In [1]: import numpy as np

In [2]: np.set_printoptions(precision=1, suppress=True, linewidth=100, floatmode="fixed")

In [3]: tidy = lambda a: np.round(a, 1) + 0

In [4]: M2 = np.array([[2, 0], [0, 5]])

In [5]: mat = np.tile(M2, (2, 2))

In [6]: mat
Out[6]: 
array([[2, 0, 2, 0],
       [0, 5, 0, 5],
       [2, 0, 2, 0],
       [0, 5, 0, 5]])

In [7]: U, sigma, Vh = np.linalg.svd(mat)

In [8]: tidy(sigma)
Out[8]: array([10.0,  4.0,  0.0,  0.0])

In [9]: np.argmax(sigma[:-1] / (sigma[1:] + 1e-6)) + 1
Out[9]: np.int64(2)

In [10]: M2 = U[:, :2] @ np.diag(sigma[:2]) @ Vh[:2]

In [11]: tidy(np.linalg.norm(mat - M2) / np.linalg.norm(mat))
Out[11]: np.float64(0.0)

In [12]: np.linalg.matrix_rank(M2)
Out[12]: np.int64(2)

In [13]: tidy(np.linalg.norm(mat - M2, 2)), tidy(sigma[2])
Out[13]: (np.float64(0.0), np.float64(0.0))

In [14]: np.linalg.matrix_rank(mat, rtol=0.05)
Out[14]: np.int64(2)

In [15]: arr = np.loadtxt("data.csv", delimiter=",")

In [16]: tidy(arr)
Out[16]: 
array([[ 0.7,  0.2,  0.2, -0.3,  0.0],
       [ 0.2,  0.8, -0.1,  0.3,  0.0],
       [ 0.2, -0.1,  0.9,  0.2,  0.0],
       [-0.3,  0.3,  0.2,  0.6,  0.0],
       [ 0.0,  0.0,  0.0,  0.0,  1.0]])

In [17]: evals, V = np.linalg.eigh(arr)

In [18]: x = np.array([3, 2, 3, 0, 3])

In [19]: tidy(x @ arr @ x)
Out[19]: np.float64(30.9)

In [20]: tidy(V * np.maximum(evals, 0) @ V.T)
Out[20]: 
array([[ 0.7,  0.2,  0.2, -0.3,  0.0],
       [ 0.2,  0.8, -0.1,  0.3,  0.0],
       [ 0.2, -0.1,  0.9,  0.2,  0.0],
       [-0.3,  0.3,  0.2,  0.6,  0.0],
       [ 0.0,  0.0,  0.0,  0.0,  1.0]])

In [21]: tidy(x @ arr @ x / (x @ x)), tidy(evals[0]), tidy(evals[-1])
Out[21]: (np.float64(1.0), np.float64(0.0), np.float64(1.0))

In [22]: tidy(np.diff(arr, axis=0))
Out[22]: 
array([[-0.5,  0.5, -0.3,  0.6, -0.1],
       [-0.1, -0.9,  1.0, -0.1,  0.0],
       [-0.5,  0.4, -0.7,  0.4,  0.1],
       [ 0.4, -0.3, -0.2, -0.5,  0.9]])

In [23]: tidy(np.linalg.svd(arr, compute_uv=False))
Out[23]: array([1.0, 1.0, 1.0, 1.0, 0.0])

In [24]: np.linalg.matrix_rank(arr)
Out[24]: np.int64(4)

In [25]: np.count_nonzero(arr)
Out[25]: np.int64(25)

In [26]: tidy(arr.mean(axis=0))
Out[26]: array([0.2, 0.2, 0.2, 0.2, 0.2])

In [27]: M2 = np.array([[5, 3], [1, 1], [3, 3]])

In [28]: W0 = np.kron(np.eye(3, dtype=int), M2)

In [29]: W0
Out[29]: 
array([[5, 3, 0, 0, 0, 0],
       [1, 1, 0, 0, 0, 0],
       [3, 3, 0, 0, 0, 0],
       [0, 0, 5, 3, 0, 0],
       [0, 0, 1, 1, 0, 0],
       [0, 0, 3, 3, 0, 0],
       [0, 0, 0, 0, 5, 3],
       [0, 0, 0, 0, 1, 1],
       [0, 0, 0, 0, 3, 3]])

In [30]: x = np.array([-3, 0, 0, -3, 0, -3])

In [31]: target = W0 @ x

In [32]: tidy(np.linalg.pinv(W0) @ W0)
Out[32]: 
array([[1.0, 0.0, 0.0, 0.0, 0.0, 0.0],
       [0.0, 1.0, 0.0, 0.0, 0.0, 0.0],
       [0.0, 0.0, 1.0, 0.0, 0.0, 0.0],
       [0.0, 0.0, 0.0, 1.0, 0.0, 0.0],
       [0.0, 0.0, 0.0, 0.0, 1.0, 0.0],
       [0.0, 0.0, 0.0, 0.0, 0.0, 1.0]])

In [33]: try:
    ...:     np.linalg.solve(W0, target)
    ...: except np.linalg.LinAlgError as e:
    ...:     print(repr(e))
    ...: 
LinAlgError('Last 2 dimensions of the array must be square')

In [34]: tidy(np.linalg.lstsq(W0, target)[0])
Out[34]: array([-3.0,  0.0,  0.0, -3.0,  0.0, -3.0])

In [35]: rng = np.random.default_rng(135149)

In [36]: target = target + 0.1 * rng.normal(size=9)

In [37]: tidy(target)
Out[37]: array([-15.0,  -2.9,  -9.0,  -9.1,  -2.9,  -9.1,  -9.1,  -3.0,  -9.0])

In [38]: beta, *_ = np.linalg.lstsq(W0, target)

In [39]: beta.round()
Out[39]: array([-3.0, -0.0, -0.0, -3.0, -0.0, -3.0])

In [40]: [round(float(np.linalg.norm(np.linalg.solve(W0.T @ W0 + lam * np.eye(6), W0.T @ target))), 2) for lam in (0, 1, 10, 100)]
Out[40]: [5.16, 3.8, 2.96, 1.22]

In [41]: tidy(W0.T @ (target - W0 @ beta))
Out[41]: array([0.0, 0.0, 0.0, 0.0, 0.0, 0.0])

In [42]: tidy(beta)
Out[42]: array([-3.0,  0.0,  0.0, -3.0,  0.0, -3.0])
